$ ipython --no-banner

In [1]: import numpy as np

In [2]: np.set_printoptions(precision=2, suppress=True, linewidth=120)

In [3]: def rnd(a):
   ...:     return np.round(a, 2) + 0
   ...: 

In [4]: mat = np.loadtxt("layer10.csv", delimiter=",")

In [5]: print(mat)
[[  4.   2.   6.]
 [ 13.   4.   6.]
 [ 20.   5.  15.]
 [ 26.   8.  21.]
 [ 27.  11.  26.]
 [ 30.  11.  34.]
 [ 31.  12.  34.]
 [ 32.  19.  39.]
 [ 36.  22.  46.]
 [ 42.  27.  52.]
 [ 51.  32.  57.]
 [ 59.  36.  64.]
 [ 64.  44.  70.]
 [ 72.  45.  77.]
 [ 78.  48.  83.]
 [ 78.  50.  86.]
 [ 85.  52.  93.]
 [ 85.  54.  97.]
 [ 93.  60. 102.]
 [102.  68. 106.]
 [110.  72. 115.]
 [112.  73. 117.]
 [117.  76. 122.]
 [117.  77. 123.]
 [121.  86. 128.]
 [121.  94. 128.]
 [128.  98. 132.]]

In [6]: C2 = mat.T @ mat

In [7]: print(np.trace(C2), (mat ** 2).sum())
431051.0 431051.0

In [8]: (mat @ mat.T).shape
Out[8]: (27, 27)

In [9]: print(rnd(np.linalg.eigvalsh(C2)[::-1]))
[430114.29    752.54    184.17]

In [10]: Xc = mat - mat.mean(axis=0)

In [11]: vecs = np.linalg.svd(Xc)[2][:1]

In [12]: A2 = Xc - Xc @ vecs.T @ vecs

In [13]: rnd(np.cov(Xc @ vecs.T, rowvar=False))
Out[13]: np.float64(4078.07)

In [14]: np.linalg.norm(A2, axis=1).round(6).argmax()
Out[14]: np.int64(26)

In [15]: print(rnd(A2.std(axis=0)))
[2.01 3.27 2.48]

In [16]: Z = mat[[13, 2]].astype(float)

In [17]: for _ in range(6):
    ...:     lab = np.linalg.norm(mat[:, None] - Z, axis=-1).argmin(axis=1)
    ...:     Z = np.array([mat[lab == j].mean(axis=0) for j in range(2)])
    ...: 

In [18]: print(lab)
[1 1 1 1 1 1 1 1 1 1 1 1 0 0 0 0 0 0 0 0 0 0 0 0 0 0 0]

In [19]: rnd(Z)
Out[19]: 
array([[ 98.87,  66.47, 105.27],
       [ 30.92,  15.75,  33.33]])

In [20]: np.bincount(lab)
Out[20]: array([15, 12])

In [21]: W0 = np.load("data.npy")

In [22]: W0
Out[22]: 
array([[-7,  0, -9,  0],
       [-7,  0, -9,  0],
       [ 4, -9, -1, -1],
       [ 3, -6,  4,  7]])

In [23]: # rows 0 and 1 are equal

In [24]: print(np.linalg.cond(W0) > 100)
True

In [25]: np.linalg.matrix_rank(W0, rtol=0.1)
Out[25]: np.int64(3)

In [26]: rnd(np.linalg.norm(W0, 2) / np.linalg.norm(W0))
Out[26]: np.float64(0.81)

In [27]: A2 = np.array([[-3, -1, 2, 2], [3, -3, 1, 3], [1, 3, 1, 3], [-1, -2, 3, 3]])

In [28]: X = np.triu(A2)

In [29]: print(X)
[[-3 -1  2  2]
 [ 0 -3  1  3]
 [ 0  0  1  3]
 [ 0  0  0  3]]

In [30]: # triangular, det is the product of the diagonal

In [31]: print(rnd(np.abs(np.linalg.eigvals(X)).max()))
3.0

In [32]: np.trace(X)
Out[32]: np.int64(-2)

In [33]: np.linalg.matrix_power(X, 2)
Out[33]: 
array([[ 9,  6, -5,  3],
       [ 0,  9, -2,  3],
       [ 0,  0,  1, 12],
       [ 0,  0,  0,  9]])

In [34]: np.allclose(X @ X.T, X.T @ X)
Out[34]: False

In [35]: rnd(np.linalg.det(X))
Out[35]: np.float64(27.0)

In [36]: arr = np.loadtxt("arr.csv", delimiter=",")

In [37]: rnd(arr)
Out[37]: 
array([[ 0.53, -0.84,  0.09],
       [-0.84, -0.51,  0.17],
       [ 0.09,  0.17,  0.98]])

In [38]: q, Rm = np.linalg.qr(arr)

In [39]: print(rnd(np.abs(np.diag(Rm))))
[1. 1. 1.]

In [40]: rnd(Rm)
Out[40]: 
array([[-1.,  0.,  0.],
       [ 0.,  1.,  0.],
       [ 0.,  0.,  1.]])

In [41]: abs(Rm[0, 0]), rnd(np.linalg.norm(arr[:, 0]))
Out[41]: (np.float64(1.0), np.float64(1.0))

In [42]: rnd(q @ Rm)
Out[42]: 
array([[ 0.53, -0.84,  0.09],
       [-0.84, -0.51,  0.17],
       [ 0.09,  0.17,  0.98]])

In [43]: rnd(np.trace(q @ q.T))
Out[43]: np.float64(3.0)

In [44]: rnd(q.T @ q)
Out[44]: 
array([[1., 0., 0.],
       [0., 1., 0.],
       [0., 0., 1.]])

In [45]: x = np.array([1, 0, 2])

In [46]: rhs = arr @ x

In [47]: rnd(rhs)
Out[47]: array([ 0.72, -0.5 ,  2.06])

In [48]: rnd(np.linalg.solve(arr, rhs + arr[:, 1]))
Out[48]: array([1., 1., 2.])

In [49]: print(rnd(np.linalg.solve(arr, arr[:, 0])))
[1. 0. 0.]

In [50]: A2 = np.array([[1, 3, -3], [-1, -3, -1]])

In [51]: Z = np.kron(A2, arr)

In [52]: np.linalg.matrix_rank(Z)
Out[52]: np.int64(6)

In [53]: rnd(Z)
Out[53]: 
array([[ 0.53, -0.84,  0.09,  1.6 , -2.52,  0.28, -1.6 ,  2.52, -0.28],
       [-0.84, -0.51,  0.17, -2.52, -1.54,  0.5 ,  2.52,  1.54, -0.5 ],
       [ 0.09,  0.17,  0.98,  0.28,  0.5 ,  2.94, -0.28, -0.5 , -2.94],
       [-0.53,  0.84, -0.09, -1.6 ,  2.52, -0.28, -0.53,  0.84, -0.09],
       [ 0.84,  0.51, -0.17,  2.52,  1.54, -0.5 ,  0.84,  0.51, -0.17],
       [-0.09, -0.17, -0.98, -0.28, -0.5 , -2.94, -0.09, -0.17, -0.98]])

In [54]: Z.shape
Out[54]: (6, 9)
